>>> import numpy as np
>>> np.set_printoptions(suppress=True, linewidth=120)
>>> def rd(a):
...     return np.round(a, 2) + 0
... 
>>> X = np.array([[0.6, 0.6, -0.6],
...     [-0.1, -0.4, 0.3],
...     [-0.1, -0.7, -1.6],
...     [1.4, -1.4, -0.6],
...     [-0.9, 0.2, -1.0],
...     [-0.3, 1.1, 1.3],
...     [-0.7, 0.5, 2.8],
...     [-0.4, -0.3, 1.0],
...     [0.4, -0.7, 2.2],
...     [7.5, 1.0, 2.5]])
>>> cen = (X - X.mean(axis=0)) / X.std(axis=0)
>>> cen.std(axis=0)
array([1., 1., 1.])
>>> beta = np.linalg.lstsq(np.delete(cen, 0, axis=1), cen[:, 0])[0]
>>> np.abs(beta).argmax()
np.int64(1)
>>> rd(1 - np.var(cen[:, 0] - np.delete(cen, 0, axis=1) @ beta))
np.float64(0.14)
>>> m1 = np.loadtxt("test7.csv", delimiter=",")
>>> rd(m1)
array([[  4.13,  -0.86,   2.42, -10.82, -12.03,   8.75],
       [  4.11,  -0.85,   2.41, -10.77, -11.97,   8.72],
       [  3.71,  -0.66,   2.08,  -9.41, -10.45,   8.03],
       [  2.89,  -0.34,   1.41,  -6.78,  -7.48,   6.54],
       [  1.88,  -0.08,   0.63,  -3.99,  -4.3 ,   4.69],
       [  1.4 ,  -0.02,   0.28,  -2.86,  -3.  ,   3.79],
       [  0.75,  -0.01,  -0.16,  -1.53,  -1.45,   2.5 ],
       [  0.44,  -0.04,  -0.34,  -0.99,  -0.82,   1.83],
       [  0.22,  -0.08,  -0.45,  -0.66,  -0.44,   1.32],
       [  0.2 ,  -0.08,  -0.45,  -0.64,  -0.41,   1.29],
       [  0.1 ,  -0.1 ,  -0.48,  -0.5 ,  -0.26,   1.03],
       [  0.1 ,  -0.1 ,  -0.49,  -0.5 ,  -0.26,   1.03],
       [  0.08,  -0.11,  -0.49,  -0.48,  -0.23,   0.97],
       [ -0.02,  -0.13,  -0.5 ,  -0.36,  -0.11,   0.7 ],
       [ -0.05,  -0.14,  -0.49,  -0.31,  -0.06,   0.58],
       [ -0.09,  -0.15,  -0.47,  -0.25,  -0.02,   0.43],
       [ -0.07,  -0.07,  -0.15,  -0.07,   0.  ,   0.02],
       [  0.06,   0.06,   0.12,   0.07,   0.  ,   0.01],
       [  0.18,   0.18,   0.32,   0.19,   0.03,   0.06],
       [  0.19,   0.2 ,   0.34,   0.2 ,   0.03,   0.07],
       [  0.2 ,   0.2 ,   0.35,   0.21,   0.03,   0.07],
       [  0.29,   0.3 ,   0.5 ,   0.32,   0.07,   0.13],
       [  1.5 ,   1.78,   2.15,   2.33,   1.25,   1.27],
       [  1.7 ,   2.06,   2.41,   2.76,   1.56,   1.5 ],
       [  2.65,   3.45,   3.58,   5.05,   3.26,   2.58],
       [  4.91,   7.3 ,   6.25,  12.08,   8.95,   5.36],
       [  5.18,   7.79,   6.55,  13.03,   9.75,   5.7 ],
       [  6.23,   9.84,   7.77,  17.04,  13.16,   7.05],
       [  6.38,  10.14,   7.94,  17.64,  13.68,   7.25],
       [  7.29,  12.  ,   8.97,  21.42,  16.94,   8.43],
       [  7.77,  13.  ,   9.5 ,  23.47,  18.72,   9.04],
       [  7.82,  13.11,   9.56,  23.69,  18.91,   9.11]])
>>> # null space of dimension 3
>>> Y = np.array([[-1, 3], [-3, 2], [-2, -1], [-3, 3], [-1, 2], [1, -1]])
>>> np.linalg.matrix_rank(np.vstack([m1, Y.T]))
np.int64(5)
>>> np.vstack([m1, Y.T]).shape
(34, 6)
>>> left, sig, VT = np.linalg.svd(m1)
>>> evecs = VT[:(sig > 1e-8).sum()]
>>> rng = np.random.default_rng(410)
>>> x0 = m1[26] + 5 * m1[24] + rng.integers(2) * np.eye(6)[2]
>>> rd(x0)
array([18.43, 25.05, 24.45, 38.28, 26.05, 18.62])
>>> np.allclose(evecs.T @ evecs @ x0, x0)
True
>>> np.linalg.matrix_rank(np.vstack([m1, x0]))
np.int64(3)
>>> np.linalg.norm(X, axis=1).argmax()
np.int64(9)
>>> rd(np.linalg.norm(X, axis=1))
array([1.04, 0.51, 1.75, 2.07, 1.36, 1.73, 2.93, 1.12, 2.34, 7.97])
>>> rd(np.linalg.norm(X[6], 1)), rd(np.linalg.norm(X[6], np.inf))
(np.float64(4.0), np.float64(2.8))
>>> rd(np.linalg.norm(X[6] - X[2]))
np.float64(4.6)
>>> rd(np.linalg.norm(X, 1)), rd(np.linalg.norm(X, np.inf))
(np.float64(13.9), np.float64(11.0))
>>> basis = m1[[6, 26]].astype(float)
>>> for _ in range(3):
...     idx = np.linalg.norm(m1[:, None] - basis, axis=-1).argmin(axis=1)
...     basis = np.array([m1[idx == j].mean(axis=0) for j in range(2)])
... 
>>> idx
array([0, 0, 0, 0, 0, 0, 0, 0, 0, 0, 0, 0, 0, 0, 0, 0, 0, 0, 0, 0, 0, 0, 0, 0, 0, 1, 1, 1, 1, 1, 1, 1])
>>> rd(basis[1] - basis[0])
array([ 5.45, 10.28,  7.5 , 19.93, 16.18,  5.1 ])
>>> np.abs(basis[1] - basis[0]).argmax()
np.int64(3)
